% ipython --no-banner

In [1]: import numpy as np

In [2]: np.set_printoptions(precision=2, suppress=True, linewidth=160)

In [3]: def rd(a):
   ...:     return np.round(a, 2) + 0
   ...: 

In [4]: M = np.load("block12.npy")

In [5]: M
Out[5]: 
array([[ 2,  4,  1,  2, -5,  0, -1,  0, -5],
       [ 4,  2,  4,  1,  2, -5,  0, -1,  0],
       [ 1,  4,  2,  4,  1,  2, -5,  0, -1],
       [ 2,  1,  4,  2,  4,  1,  2, -5,  0],
       [-5,  2,  1,  4,  2,  4,  1,  2, -5],
       [ 0, -5,  2,  1,  4,  2,  4,  1,  2],
       [-1,  0, -5,  2,  1,  4,  2,  4,  1],
       [ 0, -1,  0, -5,  2,  1,  4,  2,  4],
       [-5,  0, -1,  0, -5,  2,  1,  4,  2]])

In [6]: rng = np.random.default_rng(449008)

In [7]: z = rng.permutation(9)

In [8]: B = M[:, z] * rng.choice([-1, 1], 9)

In [9]: B
Out[9]: 
array([[-2,  0,  2,  4, -5, -1,  1,  0, -5],
       [-1, -5,  4,  2,  2,  0,  4,  1,  0],
       [-4,  2,  1,  4,  1, -5,  2,  0, -1],
       [-2,  1,  2,  1,  4,  2,  4,  5,  0],
       [-4,  4, -5,  2,  2,  1,  1, -2, -5],
       [-1,  2,  0, -5,  4,  4,  2, -1,  2],
       [-2,  4, -1,  0,  1,  2, -5, -4,  1],
       [ 5,  1,  0, -1,  2,  4,  0, -2,  4],
       [ 0,  2, -5,  0, -5,  1, -1, -4,  2]])

In [10]: U, _, VT = np.linalg.svd(M.T @ B)

In [11]: z
Out[11]: array([3, 5, 0, 1, 4, 6, 2, 7, 8])

In [12]: np.abs(B).max()
Out[12]: np.int64(5)

In [13]: B - B[0]
Out[13]: 
array([[ 0,  0,  0,  0,  0,  0,  0,  0,  0],
       [ 1, -5,  2, -2,  7,  1,  3,  1,  5],
       [-2,  2, -1,  0,  6, -4,  1,  0,  4],
       [ 0,  1,  0, -3,  9,  3,  3,  5,  5],
       [-2,  4, -7, -2,  7,  2,  0, -2,  0],
       [ 1,  2, -2, -9,  9,  5,  1, -1,  7],
       [ 0,  4, -3, -4,  6,  3, -6, -4,  6],
       [ 7,  1, -2, -5,  7,  5, -1, -2,  9],
       [ 2,  2, -7, -4,  0,  2, -2, -4,  7]])

In [14]: B.sum(axis=0)
Out[14]: array([-11,  11,  -2,   7,   6,   8,   8,  -7,  -2])

In [15]: np.linalg.matrix_rank(B)
Out[15]: np.int64(9)

In [16]: rd(np.linalg.norm(B))
Out[16]: np.float64(25.69)

In [17]: np.unravel_index(np.abs(B).argmax(), B.shape)
Out[17]: (np.int64(0), np.int64(4))

In [18]: r0 = np.array([1, 0])

In [19]: np.cross(M[4, :3], M[8, :3])
Out[19]: array([ -2, -10,  10])

In [20]: vals, V = np.linalg.eigh(M)

In [21]: vals.sum(), np.trace(M)
Out[21]: (np.float64(18.0), np.int64(18))

In [22]: rd(np.linalg.svd(M, compute_uv=False))
Out[22]: array([14.77, 13.84, 11.05,  6.15,  5.  ,  5.  ,  4.3 ,  3.94,  2.53])

In [23]: rd(np.linalg.eigvalsh(M + 5 * np.eye(9)))
Out[23]: array([-8.84, -1.15,  0.7 ,  7.53,  8.94, 10.  , 10.  , 16.05, 19.77])

In [24]: rd(V.T @ V)
Out[24]: 
array([[1., 0., 0., 0., 0., 0., 0., 0., 0.],
       [0., 1., 0., 0., 0., 0., 0., 0., 0.],
       [0., 0., 1., 0., 0., 0., 0., 0., 0.],
       [0., 0., 0., 1., 0., 0., 0., 0., 0.],
       [0., 0., 0., 0., 1., 0., 0., 0., 0.],
       [0., 0., 0., 0., 0., 1., 0., 0., 0.],
       [0., 0., 0., 0., 0., 0., 1., 0., 0.],
       [0., 0., 0., 0., 0., 0., 0., 1., 0.],
       [0., 0., 0., 0., 0., 0., 0., 0., 1.]])

In [25]: np.abs(V[:, -1]).round(6).argmax()
Out[25]: np.int64(1)

In [26]: rd(V.T @ M @ V)
Out[26]: 
array([[-13.84,   0.  ,   0.  ,   0.  ,   0.  ,   0.  ,   0.  ,   0.  ,   0.  ],
       [  0.  ,  -6.15,   0.  ,   0.  ,   0.  ,   0.  ,   0.  ,   0.  ,   0.  ],
       [  0.  ,   0.  ,  -4.3 ,   0.  ,   0.  ,   0.  ,   0.  ,   0.  ,   0.  ],
       [  0.  ,   0.  ,   0.  ,   2.53,   0.  ,   0.  ,   0.  ,   0.  ,   0.  ],
       [  0.  ,   0.  ,   0.  ,   0.  ,   3.94,   0.  ,   0.  ,   0.  ,   0.  ],
       [  0.  ,   0.  ,   0.  ,   0.  ,   0.  ,   5.  ,   0.  ,   0.  ,   0.  ],
       [  0.  ,   0.  ,   0.  ,   0.  ,   0.  ,   0.  ,   5.  ,   0.  ,   0.  ],
       [  0.  ,   0.  ,   0.  ,   0.  ,   0.  ,   0.  ,   0.  ,  11.05,   0.  ],
       [  0.  ,   0.  ,   0.  ,   0.  ,   0.  ,   0.  ,   0.  ,   0.  ,  14.77]])

In [27]: rd(V @ np.diag(vals) @ V.T)
Out[27]: 
array([[ 2.,  4.,  1.,  2., -5.,  0., -1.,  0., -5.],
       [ 4.,  2.,  4.,  1.,  2., -5.,  0., -1.,  0.],
       [ 1.,  4.,  2.,  4.,  1.,  2., -5.,  0., -1.],
       [ 2.,  1.,  4.,  2.,  4.,  1.,  2., -5.,  0.],
       [-5.,  2.,  1.,  4.,  2.,  4.,  1.,  2., -5.],
       [ 0., -5.,  2.,  1.,  4.,  2.,  4.,  1.,  2.],
       [-1.,  0., -5.,  2.,  1.,  4.,  2.,  4.,  1.],
       [ 0., -1.,  0., -5.,  2.,  1.,  4.,  2.,  4.],
       [-5.,  0., -1.,  0., -5.,  2.,  1.,  4.,  2.]])

In [28]: vals, V = np.linalg.eigh(M)

In [29]: vec = np.array([0, 2, 0, 1, 1, 2, -1, 1, 2])

In [30]: vec @ M @ vec / (vec @ vec), rd(vals[0]), rd(vals[-1])
Out[30]: (np.float64(0.25), np.float64(-13.84), np.float64(14.77))

In [31]: np.abs(M).sum(axis=1).max(), rd(np.abs(vals).max())
Out[31]: (np.int64(26), np.float64(14.77))

In [32]: vec @ M @ vec
Out[32]: np.int64(4)

In [33]: (np.sign(V[:, -1].round(6)) == np.sign(V[0, -1].round(6))).astype(int)
Out[33]: array([1, 1, 1, 1, 0, 0, 0, 0, 0])

In [34]: X = np.load("x.npy")

In [35]: X
Out[35]: 
array([[ 0,  0,  3,  0],
       [-3,  0,  0,  0],
       [ 0,  0,  0,  0],
       [ 0,  0,  0,  0]])

In [36]: z = rng.permutation(4)

In [37]: z
Out[37]: array([2, 3, 0, 1])

In [38]: B = X[z][:, z]

In [39]: B
Out[39]: 
array([[ 0,  0,  0,  0],
       [ 0,  0,  0,  0],
       [ 3,  0,  0,  0],
       [ 0,  0, -3,  0]])

In [40]: np.diag(B)
Out[40]: array([0, 0, 0, 0])

In [41]: np.trace(B)
Out[41]: np.int64(0)

In [42]: rd(np.linalg.det(B)), rd(np.linalg.det(X[z]))
Out[42]: (np.float64(0.0), np.float64(0.0))

In [43]: rd(np.sort(np.abs(np.linalg.eigvals(B))))
Out[43]: array([0., 0., 0., 0.])

In [44]: np.allclose(B, X)
Out[44]: False

In [45]: np.argsort(-np.linalg.norm(X, axis=0).round(6), kind="stable")[:3]
Out[45]: array([0, 2, 1])

In [46]: np.linalg.cond(X) > 100
Out[46]: np.True_

In [47]: [round(float(x), 2) for x in np.linalg.svd(X, compute_uv=False)[:3]]
Out[47]: [3.0, 3.0, 0.0]

In [48]: r0 = np.array([1, 0, 1, 2, 0, 1])

In [49]: v = np.array([3, 0, 1, 0])

In [50]: A = np.outer(r0, v)

In [51]: A
Out[51]: 
array([[3, 0, 1, 0],
       [0, 0, 0, 0],
       [3, 0, 1, 0],
       [6, 0, 2, 0],
       [0, 0, 0, 0],
       [3, 0, 1, 0]])

In [52]: rd(A @ np.linalg.pinv(A) @ A)
Out[52]: 
array([[3., 0., 1., 0.],
       [0., 0., 0., 0.],
       [3., 0., 1., 0.],
       [6., 0., 2., 0.],
       [0., 0., 0., 0.],
       [3., 0., 1., 0.]])

In [53]: np.unique(A.round(6), axis=0).shape
Out[53]: (3, 4)

In [54]: np.allclose(A[:-1].T @ np.linalg.lstsq(A[:-1].T, A[-1])[0], A[-1])
Out[54]: True

In [55]: U, sv, VT = np.linalg.svd(A, full_matrices=False)

In [56]: rd(sv)
Out[56]: array([8.37, 0.  , 0.  , 0.  ])

In [57]: np.abs(U[:, 0]).round(6).argmax()
Out[57]: np.int64(3)

In [58]: rd(U.T @ U)
Out[58]: 
array([[1., 0., 0., 0.],
       [0., 1., 0., 0.],
       [0., 0., 1., 0.],
       [0., 0., 0., 1.]])

In [59]: rd(sv / sv[0])
Out[59]: array([1., 0., 0., 0.])

In [60]: np.allclose(U * sv @ VT, A)
Out[60]: True

In [61]: U, sv, VT = np.linalg.svd(A)

In [62]: V = VT[:(sv > 1e-8).sum()]

In [63]: vec = A[2] + 3 * A[4] + rng.integers(2) * np.eye(4)[0]

In [64]: vec
Out[64]: array([4., 0., 1., 0.])

In [65]: np.allclose(V.T @ V @ vec, vec)
Out[65]: False

In [66]: rd(V.T @ V)
Out[66]: 
array([[0.9, 0. , 0.3, 0. ],
       [0. , 0. , 0. , 0. ],
       [0.3, 0. , 0.1, 0. ],
       [0. , 0. , 0. , 0. ]])

In [67]: rd(np.linalg.norm(vec - V.T @ V @ vec))
Out[67]: np.float64(0.32)

In [68]: np.linalg.matrix_rank(np.vstack([A, vec]))
Out[68]: np.int64(2)

In [69]: feats = np.loadtxt("data.csv", delimiter=",")

In [70]: rd(feats)
Out[70]: 
array([[ 0.79,  2.75, -0.89],
       [ 2.19,  1.84, -0.9 ],
       [ 2.  ,  2.04, -0.92],
       [-1.94, -2.09,  0.92],
       [-2.46, -1.48,  0.85],
       [ 2.49, -1.68,  0.01],
       [-2.83, -0.72,  0.71],
       [ 2.95, -0.37, -0.44],
       [ 1.82,  2.19, -0.93],
       [-2.38, -1.6 ,  0.87],
       [ 2.74, -1.2 , -0.17],
       [ 2.37,  1.62, -0.87],
       [ 2.  , -2.22,  0.24],
       [-1.88,  2.32, -0.29],
       [ 2.3 ,  1.71, -0.88],
       [-1.9 , -2.13,  0.93],
       [-0.68, -2.79,  0.88],
       [-1.3 , -2.54,  0.93],
       [ 2.93,  0.21, -0.59]])

In [71]: cen = feats - feats.mean(axis=0)

In [72]: U, sv, VT = np.linalg.svd(cen, full_matrices=False)

In [73]: np.abs(U[:, 0]).argmax()
Out[73]: np.int64(9)

In [74]: (np.sign(U[:, 0]) == np.sign(U[0, 0])).astype(int)
Out[74]: array([1, 1, 1, 0, 0, 1, 0, 1, 1, 0, 1, 1, 0, 0, 1, 0, 0, 0, 1])

In [75]: rd(VT[0] * np.sign(VT[0, np.abs(VT[0]).argmax()]))
Out[75]: array([ 0.76,  0.58, -0.3 ])

In [76]: gram = A.T @ A

In [77]: gram
Out[77]: 
array([[63,  0, 21,  0],
       [ 0,  0,  0,  0],
       [21,  0,  7,  0],
       [ 0,  0,  0,  0]])

In [78]: rd(np.linalg.svd(A, compute_uv=False) ** 2)
Out[78]: array([70.,  0.,  0.,  0.])

In [79]: np.diag(gram)
Out[79]: array([63,  0,  7,  0])

In [80]: np.linalg.matrix_rank(gram)
Out[80]: np.int64(1)

In [81]: rd(np.linalg.eigvalsh(gram)[::-1])
Out[81]: array([70.,  0.,  0.,  0.])

In [82]: np.trace(gram), (A ** 2).sum()
Out[82]: (np.int64(70), np.int64(70))

In [83]: d = np.linalg.norm(feats[:, None] - feats[None], axis=-1)

In [84]: d[11].round(6).argsort(kind="stable")[:4]
Out[84]: array([11, 14,  1,  2])

In [85]: d.shape
Out[85]: (19, 19)

In [86]: np.unravel_index(d.round(6).argmax(), d.shape)
Out[86]: (np.int64(9), np.int64(11))

In [87]: U, sv, VT = np.linalg.svd(feats)

In [88]: V = VT[:(sv > 1e-8).sum()]

In [89]: vec = feats[1] + 3 * feats[17] + rng.integers(2) * np.eye(3)[2]

In [90]: rd(vec)
Out[90]: array([-1.7 , -5.78,  1.89])

In [91]: rd(np.linalg.norm(vec - V.T @ V @ vec))
Out[91]: np.float64(0.0)

In [92]: np.allclose(V.T @ V @ vec, vec)
Out[92]: True
